$ python3 -q
>>> import numpy as np
>>> np.set_printoptions(precision=3, suppress=True, linewidth=100, sign=" ")
>>> def rd(a):
...     return np.round(a, 3) + 0
... 
>>> K = np.loadtxt("w.csv", delimiter=",")
>>> print(K)
[[ 0.28  0.82  0.18 -0.02]
 [-0.68  0.28  0.24 -0.2 ]
 [-3.25 -1.    0.45 -0.7 ]]
>>> # row 2 is much longer than the rest
>>> A2 = K / np.sqrt((K ** 2).mean(axis=1, keepdims=True))
>>> print(rd(K - K.mean(axis=1, keepdims=True)))
[[-0.035  0.505 -0.135 -0.335]
 [-0.59   0.37   0.33  -0.11 ]
 [-2.125  0.125  1.575  0.425]]
>>> print(np.linalg.matrix_rank(A2) == np.linalg.matrix_rank(K))
True
>>> print(np.linalg.matrix_rank(K - K.mean(axis=1, keepdims=True)))
2
>>> r = np.linalg.matrix_rank(K)
>>> print(r)
2
>>> ns = np.linalg.svd(K)[2][r:].T
>>> print(rd(ns @ ns.T))
[[ 0.096 -0.079  0.185 -0.216]
 [-0.079  0.085 -0.255  0.081]
 [ 0.185 -0.255  0.882  0.074]
 [-0.216  0.081  0.074  0.937]]
>>> print(np.allclose(K @ ns, 0))
True
>>> print([int(np.linalg.matrix_rank(K[:, :j + 1])) for j in range(4)])
[1, 2, 2, 2]
>>> print(rd(K @ ns))
[[ 0.  0.]
 [ 0.  0.]
 [ 0.  0.]]
>>> E = np.loadtxt("m.csv", delimiter=",")
>>> print(E)
[[-0.949  0.874 -0.879]
 [ 0.604 -0.02   0.291]
 [-0.851  0.789 -0.766]
 [-0.995  0.896 -0.957]
 [-0.753  0.454 -0.558]
 [ 0.647 -0.11   0.354]
 [-0.686  0.831 -0.711]
 [ 0.993 -0.979  0.976]
 [ 0.97  -0.782  0.874]
 [ 0.994 -0.876  0.951]
 [-0.993  0.987 -0.98 ]
 [ 0.851 -0.885  0.821]
 [-0.978  0.971 -0.955]
 [-0.558  0.53  -0.485]]
>>> labels = E[:, 2] > np.median(E[:, 2])
>>> f = E[labels].mean(axis=0) - E[~labels].mean(axis=0)
>>> print(rd((((E - E.mean(axis=0)) @ f > 0) == labels).mean()))
0.929
>>> print(rd(f))
[ 1.529 -1.275  1.37 ]
>>> print(((E - E.mean(axis=0)) @ f > 0).astype(int))
[ 0  1  0  0  0  1  0  1  1  1  0  1  0  0]
>>> cov = np.cov(E, rowvar=False)
>>> print(rd(np.corrcoef(E.T)))
[[ 1.    -0.966  0.991]
 [-0.966  1.    -0.991]
 [ 0.991 -0.991  1.   ]]
>>> print(rd(np.median(E, axis=0)))
[-0.622  0.492 -0.522]
>>> print(np.argsort(-E.std(axis=0).round(6), kind="stable"))
[ 0  2  1]
>>> print(np.argwhere(np.triu(np.abs(np.corrcoef(E.T)) > 0.8, 1)))
[[ 0  1]
 [ 0  2]
 [ 1  2]]
>>> print(rd(cov))
[[ 0.779 -0.665  0.703]
 [-0.665  0.608 -0.622]
 [ 0.703 -0.622  0.647]]
>>> C = E[[13, 4]].astype(float)
>>> for _ in range(6):
...     labels = np.linalg.norm(E[:, None] - C, axis=-1).argmin(axis=1)
...     C = np.array([E[labels == j].mean(axis=0) for j in range(2)])
... 
>>> print(labels)
[ 1  0  1  1  1  0  1  0  0  0  1  0  1  1]
>>> print(rd(C[1] - C[0]))
[-1.689  1.4   -1.498]
>>> print(np.abs(C[1] - C[0]).argmax())
0
>>> def softmax(z):
...     e = np.exp(z - z.max(axis=-1, keepdims=True))
...     return e / e.sum(axis=-1, keepdims=True)
... 
>>> print(rd(softmax(10 * K[2])))
[ 0.  0.  1.  0.]
>>> S = K @ K.T / np.sqrt(4)
>>> print(rd(softmax(S)[2] @ K))
[-3.23  -0.99   0.448 -0.696]
>>> print(rd(softmax(S + np.triu(np.full(S.shape, -np.inf), 1))))
[[ 1.     0.     0.   ]
 [ 0.431  0.569  0.   ]
 [ 0.001  0.006  0.993]]
>>> print(softmax(S).round(6).argmax(axis=1))
[ 0  2  2]
>>> vec = np.array([0, 2, 0])
>>> h = np.maximum(E @ vec, 0)
>>> print(h)
[ 1.748  0.     1.578  1.792  0.908  0.     1.662  0.     0.     0.     1.974  0.     1.942  1.06 ]
>>> print(rd(E.T @ h))
[-11.06   10.568 -10.452]
>>> print(E * (h > 1e-9)[:, None])
[[-0.949  0.874 -0.879]
 [ 0.    -0.     0.   ]
 [-0.851  0.789 -0.766]
 [-0.995  0.896 -0.957]
 [-0.753  0.454 -0.558]
 [ 0.    -0.     0.   ]
 [-0.686  0.831 -0.711]
 [ 0.    -0.     0.   ]
 [ 0.    -0.     0.   ]
 [ 0.    -0.     0.   ]
 [-0.993  0.987 -0.98 ]
 [ 0.    -0.     0.   ]
 [-0.978  0.971 -0.955]
 [-0.558  0.53  -0.485]]
>>> print(np.flatnonzero(h > 1e-9))
[  0   2   3   4   6  10  12  13]
>>> X = np.loadtxt("x.csv", delimiter=",")
>>> print(X)
[[ 0.435  0.304  0.261]
 [ 0.167  0.5    0.333]
 [ 0.474  0.263  0.263]]
>>> print(rd(np.linalg.norm(X, 2) / np.linalg.norm(X)))
0.958
>>> print(np.argsort(-np.linalg.norm(X, axis=0).round(6), kind="stable")[:3])
[ 0  1  2]
>>> print(np.linalg.cond(X) > 100)
False
>>> print([round(float(x), 3) for x in np.linalg.svd(X, compute_uv=False)[:3]])
[1.005, 0.302, 0.011]
>>> print(X.sum(axis=1))
[ 1.  1.  1.]
>>> print(rd(np.linalg.matrix_power(X, 2)))
[[ 0.364  0.353  0.283]
 [ 0.314  0.388  0.298]
 [ 0.375  0.345  0.28 ]]
>>> print(rd(np.sort(np.abs(np.linalg.eigvals(X)))[::-1]))
[ 1.     0.179  0.019]
>>> print(rd(np.linalg.matrix_power(X, 100)))
[[ 0.349  0.363  0.288]
 [ 0.349  0.363  0.288]
 [ 0.349  0.363  0.288]]
>>> p = np.eye(3)[0]
>>> for _ in range(4):
...     p = p @ X
...     print(p.round(3))
... 
[ 0.435  0.304  0.261]
[ 0.364  0.353  0.283]
[ 0.351  0.362  0.287]
[ 0.349  0.363  0.288]
>>> J = np.load("block15.npy")
>>> print(J)
[[ 3.  1.  1.  1.]
 [ 1.  3.  1.  1.]
 [ 1.  1.  3.  1.]
 [ 1.  1.  1.  3.]]
>>> # equal to its transpose
>>> Q = J.astype(float).copy()
>>> for j in range(4):
...     Q[:, j] -= Q[:, :j] @ (Q[:, :j].T @ Q[:, j])
...     Q[:, j] /= np.linalg.norm(Q[:, j])
... 
>>> print(rd(Q))
[[ 0.866 -0.387 -0.254 -0.189]
 [ 0.289  0.904 -0.254 -0.189]
 [ 0.289  0.129  0.93  -0.189]
 [ 0.289  0.129  0.085  0.945]]
